>>> import numpy as np
>>> from numpy import linalg as LA
>>> np.set_printoptions(precision=2, suppress=True, linewidth=140)
>>> def tidy(a):
...     return np.round(a, 2) + 0
... 
>>> A = np.load("w.npy")
>>> A
array([[67.,  8.,  8., 40.],
       [ 8.,  4.,  1.,  5.],
       [ 8.,  1.,  4.,  5.],
       [40.,  5.,  5., 28.]])
>>> L = LA.cholesky(A)
>>> tidy(np.diag(L) ** 2)
array([67.  ,  3.04,  3.04,  4.09])
>>> tidy(L)
array([[8.19, 0.  , 0.  , 0.  ],
       [0.98, 1.74, 0.  , 0.  ],
       [0.98, 0.03, 1.74, 0.  ],
       [4.89, 0.13, 0.13, 2.02]])
>>> print(tidy(L @ L.T))
[[67.  8.  8. 40.]
 [ 8.  4.  1.  5.]
 [ 8.  1.  4.  5.]
 [40.  5.  5. 28.]]
>>> print(round(np.log10(LA.cond(A))))
1
>>> LA.matrix_rank(A, rtol=0.1)
np.int64(1)
>>> evals, V = LA.eigh(A)
>>> tidy(LA.svd(A, compute_uv=False))
array([94.,  3.,  3.,  3.])
>>> evals.sum(), np.trace(A)
(np.float64(103.0), np.float64(103.0))
>>> np.abs(V[:, -1]).round(6).argmax()
np.int64(0)
>>> print(tidy(LA.eigvalsh(A @ A)))
[   9.    9.    9. 8836.]
>>> theta = np.radians(60)
>>> R = np.eye(4)
>>> R[2, 2] = R[0, 0] = np.cos(theta)
>>> R[2, 0], R[0, 2] = -np.sin(theta), np.sin(theta)
>>> tidy(R)
array([[ 0.5 ,  0.  ,  0.87,  0.  ],
       [ 0.  ,  1.  ,  0.  ,  0.  ],
       [-0.87,  0.  ,  0.5 ,  0.  ],
       [ 0.  ,  0.  ,  0.  ,  1.  ]])
>>> Y = A @ R.T
>>> np.allclose(LA.norm(A, axis=1), LA.norm(Y, axis=1))
True
>>> tidy(Y)
array([[ 40.43,   8.  , -54.02,  40.  ],
       [  4.87,   4.  ,  -6.43,   5.  ],
       [  7.46,   1.  ,  -4.93,   5.  ],
       [ 24.33,   5.  , -32.14,  28.  ]])
>>> tidy(LA.det(R)), np.trace(R)
(np.float64(1.0), np.float64(3.0))
>>> blk = np.stack([A, 4 * A, A[::-1]])
>>> np.einsum("bij,cij->bc", blk, blk)
array([[  8863.,  35452.,   7954.],
       [ 35452., 141808.,  31816.],
       [  7954.,  31816.,   8863.]])
>>> tidy(LA.det(blk))
array([  2538., 649728.,   2538.])
>>> blk.shape
(3, 4, 4)
>>> feats = np.loadtxt("test17.csv", delimiter=",")
>>> feats
array([[ 2., -2.,  1.,  3.],
       [ 1.,  3., -2.,  1.],
       [ 2.,  2., -1., -1.],
       [ 1., -2.,  0., -1.]])
>>> vec = np.array([0, 0, 0, 1])
>>> rhs = feats @ vec
>>> rhs
array([ 3.,  1., -1., -1.])
>>> print(tidy(LA.solve(feats, rhs + feats[:, 2])))
[0. 0. 1. 1.]
>>> tidy(LA.solve(feats, 5 * rhs))
array([0., 0., 0., 5.])
>>> tidy(LA.solve(feats.T, feats[3]))
array([0., 0., 0., 1.])
>>> tidy(LA.solve(feats, rhs))
array([0., 0., 0., 1.])
>>> feats @ feats
array([[  7., -14.,   5.,   0.],
       [  2.,   1.,  -3.,   7.],
       [  3.,   2.,  -1.,  10.],
       [ -1.,  -6.,   5.,   2.]])
>>> (feats + feats.T) / 2
array([[ 2. , -0.5,  1.5,  2. ],
       [-0.5,  3. ,  0. , -0.5],
       [ 1.5,  0. , -1. , -0.5],
       [ 2. , -0.5, -0.5, -1. ]])
>>> (feats - feats.T) / 2
array([[ 0. , -1.5, -0.5,  1. ],
       [ 1.5,  0. , -2. ,  1.5],
       [ 0.5,  2. ,  0. , -0.5],
       [-1. , -1.5,  0.5,  0. ]])
>>> np.allclose(feats, feats.T)
False
>>> assert feats == feats.T
Traceback (most recent call last):
  File "<python-input-43>", line 1, in <module>
    assert feats == feats.T
           ^^^^^^^^^^^^^^^^
ValueError: The truth value of an array with more than one element is ambiguous. Use a.any() or a.all()
>>> LA.determinant(feats)
Traceback (most recent call last):
  File "<python-input-44>", line 1, in <module>
    LA.determinant(feats)
    ^^^^^^^^^^^^^^
AttributeError: module 'numpy.linalg' has no attribute 'determinant'
>>> np.trace(feats)
np.float64(3.0)
>>> tidy(LA.matrix_power(feats, 4))
array([[  36., -102.,   72.,  -48.],
       [   0.,  -75.,   45.,   -9.],
       [  12., -102.,   60.,   24.],
       [  -6.,    6.,   18.,   12.]])
>>> C2 = feats.T @ feats
>>> tidy(LA.svd(feats, compute_uv=False) ** 2)
array([26.9 , 14.91,  6.51,  0.68])
>>> vec = np.array([3, -3, -1, 1])
>>> h1 = np.maximum(feats @ vec, 0)
>>> feats.T @ h1
array([ 36., -44.,  14.,  34.])
>>> np.maximum(feats @ vec, 0) - np.maximum(-feats @ vec, 0)
array([14., -3.,  0.,  8.])
>>> np.maximum(feats @ (3 * vec), 0)
array([42.,  0.,  0., 24.])
>>> print(tidy(np.tanh(feats @ vec)))
[ 1. -1.  0.  1.]
>>> arr = np.load("layer14.npy")
>>> arr
array([[1, 1, 0],
       [0, 0, 0],
       [0, 0, 0],
       [1, 2, 2],
       [2, 7, 6],
       [0, 0, 0],
       [0, 0, 0],
       [0, 0, 0],
       [1, 2, 2],
       [1, 2, 2],
       [1, 5, 4],
       [1, 2, 2],
       [0, 0, 0],
       [1, 2, 2],
       [1, 5, 4],
       [1, 1, 0],
       [1, 2, 2],
       [0, 0, 0],
       [1, 2, 2],
       [0, 0, 0],
       [0, 0, 0],
       [0, 0, 0],
       [1, 2, 2],
       [1, 2, 2],
       [1, 1, 0],
       [1, 2, 2]])
>>> # row 2 repeats row 1
>>> Ac = arr - arr.mean(axis=0)
>>> V = LA.svd(Ac)[2][:1]
>>> Y = Ac - Ac @ V.T @ V
>>> LA.norm(Y, axis=1).round(6).argmax()
np.int64(0)
>>> Ac = arr - arr.mean(axis=0)
>>> Uu, sig, Vt = LA.svd(Ac, full_matrices=False)
>>> LA.matrix_rank(Ac)
np.int64(3)
>>> tidy(np.abs(Vt[-1]))
array([0.45, 0.65, 0.61])
>>> print(tidy(sig ** 2 / (sig ** 2).sum()))
[0.97 0.02 0.01]
>>> tidy((sig ** 2).sum() ** 2 / (sig ** 4).sum())
np.float64(1.06)
>>> print(tidy(Vt[0] * np.sign(Vt[0, np.abs(Vt[0]).argmax()])))
[0.19 0.73 0.65]
>>> print(np.abs(Vt[0]).argmax())
1
>>> print(tidy(sig))
[12.15  1.67  1.24]
>>> (np.sign(Uu[:, 0]) == np.sign(Uu[0, 0])).astype(int)
array([1, 1, 1, 0, 0, 1, 1, 1, 0, 0, 0, 0, 1, 0, 0, 1, 0, 1, 0, 1, 1, 1, 0, 0, 1, 0])
>>> np.searchsorted(np.cumsum(sig ** 2) / (sig ** 2).sum(), 0.9) + 1
np.int64(1)
>>> M = np.array([[-1.4, 1.7, 0.3],
...     [-0.3, -1.2, 0.8],
...     [0.6, -1.0, -0.3],
...     [0.7, -1.5, 1.9],
...     [0.9, 0.6, 0.8],
...     [0.3, -0.8, 0.5],
...     [-2.0, 1.7, -0.4],
...     [-1.2, -0.5, 0.3],
...     [-1.3, 0.0, 0.2],
...     [-1.3, 0.0, 0.1],
...     [-1.6, 0.2, 0.1]])
>>> M[7] *= 20
>>> print(M)
[[ -1.4   1.7   0.3]
 [ -0.3  -1.2   0.8]
 [  0.6  -1.   -0.3]
 [  0.7  -1.5   1.9]
 [  0.9   0.6   0.8]
 [  0.3  -0.8   0.5]
 [ -2.    1.7  -0.4]
 [-24.  -10.    6. ]
 [ -1.3   0.    0.2]
 [ -1.3   0.    0.1]
 [ -1.6   0.2   0.1]]
>>> # row 7 dominates
>>> lab = M[:, 2] > np.median(M[:, 2])
>>> u = M[lab].mean(axis=0) - M[~lab].mean(axis=0)
>>> tidy((((M - M.mean(axis=0)) @ u > 0) == lab).mean())
np.float64(0.64)
>>> np.argsort(-np.abs(u).round(6), kind="stable")
array([0, 1, 2])
>>> Y = np.array([[-3, 3], [0, -3], [-2, -1], [-3, 3]])
>>> C = np.array([[2, 1, 2, 0], [1, 2, 3, 2]])
>>> rng = np.random.default_rng(18)
>>> J = Y @ C + 0.1 * rng.normal(size=(4, 4))
>>> tidy(J)
array([[-3.04,  2.89,  3.07,  5.89],
       [-2.8 , -5.91, -9.04, -5.94],
       [-4.84, -3.72, -7.09, -1.89],
       [-2.95,  2.97,  3.11,  6.05]])
>>> Uu, sig, Vt = LA.svd(J)
>>> print(np.argmax(sig[:-1] / (sig[1:] + 1e-6)) + 1)
2
>>> print(tidy(sig))
[17.49  8.39  0.17  0.08]
>>> Y = Uu[:, :2] @ np.diag(sig[:2]) @ Vt[:2]
>>> tidy(LA.norm(J - Y, 2)), tidy(sig[2])
(np.float64(0.17), np.float64(0.17))
>>> LA.matrix_rank(J, rtol=0.05)
np.int64(2)
>>> q, V = LA.qr(J[:, :2])[0], LA.qr(J[:, 2:])[0]
>>> sig = LA.svd(q.T @ V, compute_uv=False)
>>> print((sig > 0.9).sum())
2
>>> tidy(np.degrees(np.arccos(sig.clip(0, 1))))
array([1.04, 1.54])
>>> tidy(sig)
array([1., 1.])
>>> Y = np.array([[0, 0], [1, 3], [1, 0], [0, 3]])
>>> LA.matrix_rank(J @ Y)
np.int64(2)
>>> tidy(J @ Y)
array([[  5.95,  26.33],
       [-14.94, -35.55],
       [-10.81, -16.83],
       [  6.08,  27.07]])
>>> tidy(np.einsum("ik,kj->ij", J, Y))
array([[  5.95,  26.33],
       [-14.94, -35.55],
       [-10.81, -16.83],
       [  6.08,  27.07]])
>>> C2 = np.cov(arr, rowvar=False)
>>> np.median(arr, axis=0)
array([1. , 1.5, 1. ])
>>> tidy(np.corrcoef(arr[:, 1], arr[:, 2])[0, 1])
np.float64(0.97)
>>> C2.shape
(3, 3)
>>> tidy(arr.std(axis=0))
array([0.55, 1.76, 1.56])
>>> np.argsort(-arr.std(axis=0).round(6), kind="stable")
array([1, 2, 0])
>>> m1 = np.load("arr.npy")
>>> tidy(m1)
array([[ 0.81,  0.  ,  0.59,  0.  ],
       [ 0.  ,  1.  ,  0.  ,  0.  ],
       [-0.59,  0.  ,  0.81,  0.  ],
       [ 0.  ,  0.  ,  0.  ,  1.  ]])
>>> # keeps lengths
>>> q, V = LA.qr(arr[:, :2])[0], LA.qr(arr[:, 2:])[0]
>>> sig = LA.svd(q.T @ V, compute_uv=False)
>>> tidy(sig)
array([0.99])
>>> (sig > 0.9).sum()
np.int64(1)
>>> print(tidy(LA.norm(q @ q.T - V @ V.T, 2)))
1.0
>>> Y = m1 + rng.integers(-2, 3, (4, 1)) @ rng.integers(-2, 3, (1, 4))
>>> tidy(Y)
array([[ 1.81,  1.  , -0.41,  1.  ],
       [ 1.  ,  2.  , -1.  ,  1.  ],
       [-2.59, -2.  ,  2.81, -2.  ],
       [ 1.  ,  1.  , -1.  ,  2.  ]])
>>> LA.matrix_rank(Y - m1, tol=1e-8)
np.int64(1)
>>> tidy(LA.svd(Y - m1, compute_uv=False))
array([5.29, 0.  , 0.  , 0.  ])
>>> np.abs(Y - m1).sum(axis=1)
array([4., 4., 8., 4.])
>>> P = np.triu(np.array([[-2, 1, -1, 2], [-1, 1, -1, -1], [-1, -2, 2, -2], [-1, 2, 1, 0]]), 1) + np.eye(4)
>>> Y = P @ m1 @ LA.inv(P)
>>> tidy(np.poly(Y))
array([ 1.  , -3.62,  5.24, -3.62,  1.  ])
>>> tidy(np.trace(Y)), tidy(np.trace(m1))
(np.float64(3.62), np.float64(3.62))
>>> tidy(LA.det(Y))
np.float64(1.0)
>>> vec = np.array([1, 0, 2, 2])
>>> rhs = m1 @ vec
>>> coef, lr = np.zeros(4), 1 / LA.norm(m1, 2) ** 2
>>> for i in range(6):
...     coef -= lr * m1.T @ (m1 @ coef - rhs)
...     if i % 1 == 0: print(i, round(LA.norm(m1 @ coef - rhs), 2))
... 
0 0.0
1 0.0
2 0.0
3 0.0
4 0.0
5 0.0
>>> tidy(LA.cond(m1))
np.float64(1.0)
>>> data = np.loadtxt("case11.csv", delimiter=",")
>>> data
array([[17., 12.,  3.],
       [ 0.,  0.,  4.],
       [ 7.,  1.,  0.],
       [ 0.,  3.,  6.],
       [ 0.,  0.,  0.],
       [ 9., 13., 10.],
       [17., 12.,  3.],
       [17., 12.,  3.],
       [ 6.,  0.,  0.],
       [ 0.,  0.,  0.],
       [ 0.,  0.,  0.],
       [ 0.,  8.,  8.],
       [18., 18., 12.],
       [ 0.,  3.,  6.],
       [18., 18., 12.],
       [ 0.,  8.,  8.],
       [ 0.,  0.,  0.],
       [ 1., 14., 17.],
       [ 0.,  0.,  0.],
       [15.,  0.,  0.],
       [ 0.,  0.,  0.],
       [ 8.,  7.,  1.],
       [ 0.,  0.,  4.],
       [ 0.,  0.,  0.]])
>>> P = data @ LA.solve(data.T @ data, data.T)
>>> print(LA.matrix_rank(np.eye(24) - P))
21
>>> tidy(P @ data[:, 0])
array([17.,  0.,  7.,  0.,  0.,  9., 17., 17.,  6.,  0.,  0.,  0., 18.,  0., 18.,  0.,  0.,  1.,  0., 15.,  0.,  8.,  0.,  0.])
>>> Ac = data - data.mean(axis=0)
>>> Uu, sig, Vt = LA.svd(Ac, full_matrices=False)
>>> tidy(sig)
array([44.82, 25.89,  6.94])
>>> tidy(Vt[0] * np.sign(Vt[0, np.abs(Vt[0]).argmax()]))
array([0.69, 0.65, 0.32])
>>> tidy(np.abs(Vt[-1]))
array([0.33, 0.68, 0.65])
>>> lab = data[:, 2] > np.median(data[:, 2])
>>> u = data[lab].mean(axis=0) - data[~lab].mean(axis=0)
>>> np.argsort(-np.abs(u).round(6), kind="stable")
array([2, 1, 0])
>>> X = np.load("data.npy")
>>> tidy(X)
array([[ 0.66,  0.01,  0.48],
       [ 0.01,  1.  , -0.01],
       [ 0.48, -0.01,  0.34]])
>>> Y = X / LA.norm(X, axis=1, keepdims=True)
>>> C2 = Y @ Y.T
>>> tidy(C2)
array([[ 1.  ,  0.01,  1.  ],
       [ 0.01,  1.  , -0.01],
       [ 1.  , -0.01,  1.  ]])
>>> tidy(np.degrees(np.arccos(np.clip(C2[0, 2], -1, 1))))
np.float64(1.26)
>>> (C2 - 2 * np.eye(3)).round(6).argmax(axis=1)
array([2, 0, 0])
>>> (np.abs(C2) > 0.9).astype(int)
array([[1, 0, 1],
       [0, 1, 0],
       [1, 0, 1]])
